In [1]: import numpy as np

In [2]: from numpy import linalg as LA

In [3]: np.set_printoptions(precision=2, suppress=True, linewidth=100)

In [4]: rnd = lambda a: np.round(a, 2) + 0

In [5]: mat = np.load("x.npy")

In [6]: rnd(mat)
Out[6]: 
array([[1.  , 0.  , 0.  , 0.  , 0.  , 0.  , 0.  , 0.  , 0.  ],
       [0.  , 0.4 , 0.  , 0.  , 0.2 , 0.2 , 0.  , 0.2 , 0.  ],
       [0.  , 0.33, 0.33, 0.  , 0.33, 0.  , 0.  , 0.  , 0.  ],
       [0.  , 0.  , 0.2 , 0.2 , 0.  , 0.2 , 0.2 , 0.  , 0.2 ],
       [0.25, 0.  , 0.  , 0.25, 0.5 , 0.  , 0.  , 0.  , 0.  ],
       [0.  , 0.  , 0.33, 0.  , 0.  , 0.33, 0.33, 0.  , 0.  ],
       [0.  , 0.  , 0.  , 0.  , 0.  , 0.  , 0.5 , 0.  , 0.5 ],
       [0.  , 0.  , 0.17, 0.  , 0.17, 0.17, 0.17, 0.17, 0.17],
       [0.  , 0.  , 0.33, 0.  , 0.  , 0.  , 0.  , 0.  , 0.67]])

In [7]: # row-stochastic, so 1 is an eigenvalue

In [8]: B = LA.invert(mat)
Traceback (most recent call last):
  Cell In[8], line 1
    B = LA.invert(mat)
AttributeError: module 'numpy.linalg' has no attribute 'invert'


In [9]: B = LA.inv(mat)

In [10]: rnd(LA.cond(mat))
Out[10]: np.float64(18.63)

In [11]: rnd(LA.det(mat) * LA.det(B))
Out[11]: np.float64(1.0)

In [12]: rnd(LA.inv(B))
Out[12]: 
array([[1.  , 0.  , 0.  , 0.  , 0.  , 0.  , 0.  , 0.  , 0.  ],
       [0.  , 0.4 , 0.  , 0.  , 0.2 , 0.2 , 0.  , 0.2 , 0.  ],
       [0.  , 0.33, 0.33, 0.  , 0.33, 0.  , 0.  , 0.  , 0.  ],
       [0.  , 0.  , 0.2 , 0.2 , 0.  , 0.2 , 0.2 , 0.  , 0.2 ],
       [0.25, 0.  , 0.  , 0.25, 0.5 , 0.  , 0.  , 0.  , 0.  ],
       [0.  , 0.  , 0.33, 0.  , 0.  , 0.33, 0.33, 0.  , 0.  ],
       [0.  , 0.  , 0.  , 0.  , 0.  , 0.  , 0.5 , 0.  , 0.5 ],
       [0.  , 0.  , 0.17, 0.  , 0.17, 0.17, 0.17, 0.17, 0.17],
       [0.  , 0.  , 0.33, 0.  , 0.  , 0.  , 0.  , 0.  , 0.67]])

In [13]: rnd(LA.det(mat) * B)
Out[13]: 
array([[0., 0., 0., 0., 0., 0., 0., 0., 0.],
       [0., 0., 0., 0., 0., 0., 0., 0., 0.],
       [0., 0., 0., 0., 0., 0., 0., 0., 0.],
       [0., 0., 0., 0., 0., 0., 0., 0., 0.],
       [0., 0., 0., 0., 0., 0., 0., 0., 0.],
       [0., 0., 0., 0., 0., 0., 0., 0., 0.],
       [0., 0., 0., 0., 0., 0., 0., 0., 0.],
       [0., 0., 0., 0., 0., 0., 0., 0., 0.],
       [0., 0., 0., 0., 0., 0., 0., 0., 0.]])

In [14]: np.allclose(B, mat.T)
Out[14]: False
